In [1]: import numpy as np

In [2]: from numpy import linalg as LA

In [3]: np.set_printoptions(precision=2, suppress=True, linewidth=140, legacy="1.25")

In [4]: W0 = np.load("dump.npy")

In [5]: W0
Out[5]: 
array([[ 99, -27, -57, -13],
       [-27,  81,  36,  76],
       [-57,  36, 161, -35],
       [-13,  76, -35, 105]])

In [6]: ev, V = LA.eigh(W0)

In [7]: vec = np.array([1, 0, 1, 1])

In [8]: V * np.abs(ev) @ V.T
Out[8]: 
array([[ 99., -27., -57., -13.],
       [-27.,  81.,  36.,  76.],
       [-57.,  36., 161., -35.],
       [-13.,  76., -35., 105.]])

In [9]: np.round(vec @ W0 @ vec / (vec @ vec), 2), np.round(ev[0], 2), round(ev[-1], 2)
Out[9]: (51.67, -0.0, 210.54)

In [10]: np.abs(W0).sum(axis=1).max(), np.round(np.abs(ev).max(), 2)
Out[10]: (289, 210.54)

In [11]: LA.eigvalsh(W0[1:, 1:])
Out[11]: array([  0.42, 168.75, 177.83])

In [12]: Uu, s, Vt = LA.svd(W0)

In [13]: V = Vt[:(s > 1e-8).sum()]

In [14]: rng = np.random.default_rng(249)

In [15]: vec = W0[1] + -1 * W0[2] + rng.integers(2) * np.eye(4)[0]

In [16]: vec
Out[16]: array([  31.,   45., -125.,  111.])

In [17]: V.T @ V
Out[17]: 
array([[ 0.99,  0.05, -0.02, -0.05],
       [ 0.05,  0.5 ,  0.23,  0.44],
       [-0.02,  0.23,  0.9 , -0.2 ],
       [-0.05,  0.44, -0.2 ,  0.61]])

In [18]: np.abs(np.diag(LA.qr(W0)[1])) > 1e-9
Out[18]: array([ True,  True,  True, False])

In [19]: np.allclose(W0[:-1].T @ LA.lstsq(W0[:-1].T, W0[-1])[0], W0[-1])
Out[19]: True

In [20]: LA.lstsq(W0[:-1].T, W0[-1])[2]
Out[20]: 3

In [21]: LA.matrix_rank(W0, rtol=0.1)
Out[21]: 3

In [22]: LA.cond(W0) > 100
Out[22]: True

In [23]: [round(float(x), 2) for x in LA.svd(W0, compute_uv=False)[:3]]
Out[23]: [210.54, 173.17, 62.29]

In [24]: Q, _ = LA.qr(np.array([[0.6, -0.2, -0.8], [0.9, -1.9, 1.0], [0.7, -0.8, 1.3]]))

In [25]: K = Q[:, :3]

In [26]: K
Out[26]: 
array([[-0.47,  0.72, -0.51],
       [-0.7 , -0.66, -0.29],
       [-0.54,  0.23,  0.81]])

In [27]: vec = np.array([2, -5, 6])

In [28]: 3 - LA.matrix_rank(K - np.eye(3), tol=1e-8)
Out[28]: 1

In [29]: np.abs(LA.eigvals(K))
Out[29]: array([1., 1., 1.])

In [30]: round(float(LA.norm(vec)), 2), round(float(LA.norm(K @ vec)), 2)
Out[30]: (8.06, 8.06)

In [31]: other = K / LA.norm(K, axis=1, keepdims=True)

In [32]: G = other @ other.T

In [33]: np.argwhere(np.triu(np.abs(G) > 0.95, 1))
Out[33]: array([], shape=(0, 2), dtype=int64)

In [34]: (np.abs(G) > 0.9).astype(int)
Out[34]: 
array([[1, 0, 0],
       [0, 1, 0],
       [0, 0, 1]])

In [35]: G[0].round(2) + 0
Out[35]: array([1., 0., 0.])

In [36]: other = LA.inv(K)

In [37]: round(float(LA.cond(K)), 2)
Out[37]: 1.0

In [38]: np.allclose(other, K.T)
Out[38]: True

In [39]: round(LA.slogdet(K)[0], 2)
Out[39]: 1.0

In [40]: LA.inv(other)
Out[40]: 
array([[-0.47,  0.72, -0.51],
       [-0.7 , -0.66, -0.29],
       [-0.54,  0.23,  0.81]])

In [41]: LA.det(K) * other
Out[41]: 
array([[-0.47, -0.7 , -0.54],
       [ 0.72, -0.66,  0.23],
       [-0.51, -0.29,  0.81]])

In [42]: np.round(LA.det(K) * LA.det(other), 2)
Out[42]: 1.0

In [43]: f = np.array([3, 3, 2])

In [44]: other = K + np.outer(f, np.eye(3)[2])

In [45]: other
Out[45]: 
array([[-0.47,  0.72,  2.49],
       [-0.7 , -0.66,  2.71],
       [-0.54,  0.23,  2.81]])

In [46]: LA.matrix_rank(LA.inv(other) - LA.inv(K), tol=1e-8)
Out[46]: 1

In [47]: A = np.load("a.npy")

In [48]: A
Out[48]: 
array([[0.33, 0.11, 0.11, 0.33, 0.11],
       [0.  , 0.1 , 0.3 , 0.3 , 0.3 ],
       [0.23, 0.15, 0.31, 0.23, 0.08],
       [0.23, 0.23, 0.08, 0.23, 0.23],
       [0.22, 0.  , 0.11, 0.33, 0.33]])

In [49]: other = A / LA.norm(A, axis=1, keepdims=True)

In [50]: G = other @ other.T

In [51]: LA.norm(other, axis=1)
Out[51]: array([1., 1., 1., 1., 1.])

In [52]: np.argwhere(np.triu(np.abs(G) > 0.95, 1))
Out[52]: array([], shape=(0, 2), dtype=int64)

In [53]: G[2]
Out[53]: array([0.87, 0.79, 1.  , 0.82, 0.73])

In [54]: (G - 2 * np.eye(5)).round(6).argmax(axis=1)
Out[54]: array([3, 4, 0, 0, 0])

In [55]: np.round(np.einsum("ij,ji->", A, A), 2)
Out[55]: 1.07

In [56]: np.round(LA.det(A.T), 2)
Out[56]: -0.0

In [57]: np.round(np.poly(A), 2) + 0
Out[57]: array([ 1.  , -1.31,  0.32, -0.01,  0.  ,  0.  ])

In [58]: other = A / np.sqrt((A ** 2).mean(axis=1, keepdims=True))

In [59]: A - A.mean(axis=1, keepdims=True)
Out[59]: 
array([[ 0.13, -0.09, -0.09,  0.13, -0.09],
       [-0.2 , -0.1 ,  0.1 ,  0.1 ,  0.1 ],
       [ 0.03, -0.05,  0.11,  0.03, -0.12],
       [ 0.03,  0.03, -0.12,  0.03,  0.03],
       [ 0.02, -0.2 , -0.09,  0.13,  0.13]])

In [60]: arr = np.array([[1.0, 0.0, 0.0], [0.0, 0.0, -1.0], [0.0, 1.0, 0.0]])

In [61]: # splits into 2 blocks

In [62]: LA.norm(arr, axis=0)
Out[62]: array([1., 1., 1.])

In [63]: arr[:, 1] @ arr[:, 0]
Out[63]: 0.0

In [64]: arr @ arr.T
Out[64]: 
array([[1., 0., 0.],
       [0., 1., 0.],
       [0., 0., 1.]])

In [65]: LA.svd(arr, compute_uv=False)
Out[65]: array([1., 1., 1.])

In [66]: arr.T @ arr
Out[66]: 
array([[1., 0., 0.],
       [0., 1., 0.],
       [0., 0., 1.]])

In [67]: f = np.array([1, -1])

In [68]: np.cross(arr[1, :3], arr[0, :3])
Out[68]: array([ 0., -1.,  0.])

In [69]: np.correlate(arr[1], arr[0], "full")
Out[69]: array([ 0.,  0.,  0.,  0., -1.])

In [70]: np.convolve(arr[1], f)
Out[70]: array([ 0.,  0., -1.,  1.])

In [71]: np.polyval(f, arr[1])
Out[71]: array([-1., -1., -2.])

In [72]: M = np.load("sample6.npy")

In [73]: M
Out[73]: 
array([[ 16.71,  -5.39,   8.08],
       [  9.91,   2.13,  -9.93],
       [ 10.67,   7.47,   3.33],
       [ 11.54,   6.48,  -3.85],
       [ -6.31,  -2.22,   1.47],
       [  0.5 ,  -4.43,  -6.39],
       [ -8.8 ,   0.52, -16.99],
       [ 20.48,  13.07,   3.13],
       [ 12.52,  -8.41,  -2.42],
       [  5.55,  -6.43,   4.95],
       [ 12.03,  -4.86,  -7.97]])

In [74]: np.sort(LA.eigvals(arr).real)
Out[74]: array([0., 0., 1.])

In [75]: (LA.matrix_power((arr != 0) + (arr.T != 0) + np.eye(3), 3) > 0).astype(int)
Out[75]: 
array([[1, 0, 0],
       [0, 1, 1],
       [0, 1, 1]])

In [76]: data = np.loadtxt("run18.csv", delimiter=",")

In [77]: data
Out[77]: 
array([[ 2.,  3., -1., -2.],
       [-2.,  2.,  3., -1.],
       [-1., -2.,  2.,  3.],
       [ 3., -1., -2.,  2.]])

In [78]: Uu, s, Vt = LA.svd(data)

In [79]: s.round(2) + 0
Out[79]: array([5.83, 5.83, 2.  , 0.  ])

In [80]: np.argmax(s[:-1] / (s[1:] + 1e-6)) + 1
Out[80]: 3

In [81]: other = Uu[:, :3] @ np.diag(s[:3]) @ Vt[:3]

In [82]: LA.matrix_rank(data, rtol=0.05)
Out[82]: 3

In [83]: round(LA.norm(data - other) / LA.norm(data), 2)
Out[83]: 0.0

In [84]: round(float(np.abs(data - other).max()), 2)
Out[84]: 0.0

In [85]: round(float(LA.norm(data, 2) / LA.norm(data)), 2)
Out[85]: 0.69

In [86]: LA.cond(data) > 100
Out[86]: True

In [87]: LA.matrix_rank(data, rtol=0.1)
Out[87]: 3

In [88]: J = np.load("arr.npy")

In [89]: J
Out[89]: 
array([[-2.,  1.,  1.],
       [ 1., -2.,  1.],
       [ 1.,  1., -2.]])

In [90]: np.allclose(J[:-1].T @ LA.lstsq(J[:-1].T, J[-1])[0], J[-1])
Out[90]: True

In [91]: round(np.trace(LA.pinv(J) @ J), 2)
Out[91]: 2.0

In [92]: np.abs(np.diag(LA.qr(J)[1])) > 1e-9
Out[92]: array([ True,  True, False])

In [93]: J @ LA.pinv(J) @ J
Out[93]: 
array([[-2.,  1.,  1.],
       [ 1., -2.,  1.],
       [ 1.,  1., -2.]])

In [94]: Uu, s, Vt = LA.svd(J)

In [95]: np.argmax(s[:-1] / (s[1:] + 1e-6)) + 1
Out[95]: 2

In [96]: s.round(2) + 0
Out[96]: array([3., 3., 0.])

In [97]: other = Uu[:, :2] @ np.diag(s[:2]) @ Vt[:2]

In [98]: np.round(LA.norm(J - other) / LA.norm(J), 2)
Out[98]: 0.0

In [99]: np.round(LA.norm(J - other, 2), 2), round(s[2], 2)
Out[99]: (0.0, 0.0)

In [100]: LA.matrix_rank(J, rtol=0.05)
Out[100]: 2

In [101]: round(np.abs(J - other).max(), 2)
Out[101]: 0.0

In [102]: LA.matrix_rank(other)
Out[102]: 2

In [103]: round(float(LA.det(W0.T)), 2)
Out[103]: -0.0

In [104]: np.round(LA.eigvals(W0), 2) + 0
Out[104]: array([  0.  ,  62.29, 210.54, 173.17])

In [105]: np.einsum("ii->", W0)
Out[105]: 446

In [106]: np.einsum("ij,ji->", W0, W0)
Out[106]: 78196

In [107]: np.round(LA.eigvals(W0).sum().real, 2)
Out[107]: 446.0

In [108]: proj = np.triu(np.array([[1, -1, 1], [0, -2, -2], [-3, -1, -2]]), 1) + np.eye(3)

In [109]: other = proj @ J @ LA.inv(proj)

In [110]: np.trace(other), np.trace(J)
Out[110]: (-6.0, -6.0)

In [111]: np.round(np.poly(other), 2) + 0
Out[111]: array([1., 6., 9., 0.])

In [112]: round(LA.det(other), 2)
Out[112]: 0.0

In [113]: other
Out[113]: 
array([[-2.,  2.,  4.],
       [-1., -5., -4.],
       [ 1.,  2.,  1.]])

In [114]: proj = np.triu(np.array([[1, 1, -1], [0, 2, 1], [1, -1, -2]]), 1) + np.eye(3)

In [115]: other = proj @ K @ LA.inv(proj)

In [116]: round(np.trace(other), 2), np.round(np.trace(K), 2)
Out[116]: (-0.31, -0.31)

In [117]: np.poly(other)
Out[117]: array([ 1.  ,  0.31, -0.31, -1.  ])

In [118]: LA.matrix_rank(other)
Out[118]: 3

In [119]: m1 = np.array([[-1, -2, 3, 2, 3], [-2, 3, 1, -2, 2], [1, 2, 3, -1, -3]])

In [120]: m1[-1] = m1[0] + 5 * m1[1]

In [121]: m1
Out[121]: 
array([[ -1,  -2,   3,   2,   3],
       [ -2,   3,   1,  -2,   2],
       [-11,  13,   8,  -8,  13]])

In [122]: theta = np.radians(30)

In [123]: Rm = np.eye(5)

In [124]: Rm[0, 0] = Rm[1, 1] = np.cos(theta)

In [125]: Rm[0, 1], Rm[1, 0] = -np.sin(theta), np.sin(theta)

In [126]: Rm
Out[126]: 
array([[ 0.87, -0.5 ,  0.  ,  0.  ,  0.  ],
       [ 0.5 ,  0.87,  0.  ,  0.  ,  0.  ],
       [ 0.  ,  0.  ,  1.  ,  0.  ,  0.  ],
       [ 0.  ,  0.  ,  0.  ,  1.  ,  0.  ],
       [ 0.  ,  0.  ,  0.  ,  0.  ,  1.  ]])

In [127]: other = m1 @ Rm.T

In [128]: np.allclose(m1 @ m1.T, other @ other.T)
Out[128]: True

In [129]: other
Out[129]: 
array([[  0.13,  -2.23,   3.  ,   2.  ,   3.  ],
       [ -3.23,   1.6 ,   1.  ,  -2.  ,   2.  ],
       [-16.03,   5.76,   8.  ,  -8.  ,  13.  ]])

In [130]: np.allclose(LA.norm(m1, axis=1), LA.norm(other, axis=1))
Out[130]: True

In [131]: r = LA.matrix_rank(other)

In [132]: r
Out[132]: 2

In [133]: N = LA.svd(other)[2][r:].T

In [134]: np.round(other @ N, 2) + 0
Out[134]: 
array([[0., 0., 0.],
       [0., 0., 0.],
       [0., 0., 0.]])

In [135]: N.shape
Out[135]: (5, 3)

In [136]: Uu, s, Vt = LA.svd(m1)

In [137]: s.round(2) + 0
Out[137]: array([24.69,  5.12,  0.  ])

In [138]: other = Uu[:, :2] @ np.diag(s[:2]) @ Vt[:2]

In [139]: round(float(np.abs(m1 - other).max()), 2)
Out[139]: 0.0

In [140]: other
Out[140]: 
array([[ -1.,  -2.,   3.,   2.,   3.],
       [ -2.,   3.,   1.,  -2.,   2.],
       [-11.,  13.,   8.,  -8.,  13.]])

In [141]: ev, V = LA.eigh(J)

In [142]: vec = np.array([-1, 1, 1])

In [143]: V * np.abs(ev) @ V.T
Out[143]: 
array([[ 2., -1., -1.],
       [-1.,  2., -1.],
       [-1., -1.,  2.]])

In [144]: LA.eigvalsh(J[1:, 1:])
Out[144]: array([-3., -1.])

In [145]: (np.sign(V[:, -1].round(6)) == np.sign(V[0, -1].round(6))).astype(int)
Out[145]: array([1, 1, 1])

In [146]: round(vec @ J @ vec / (vec @ vec), 2), ev[0], np.round(ev[-1], 2)
Out[146]: (-2.67, -3.0, 0.0)
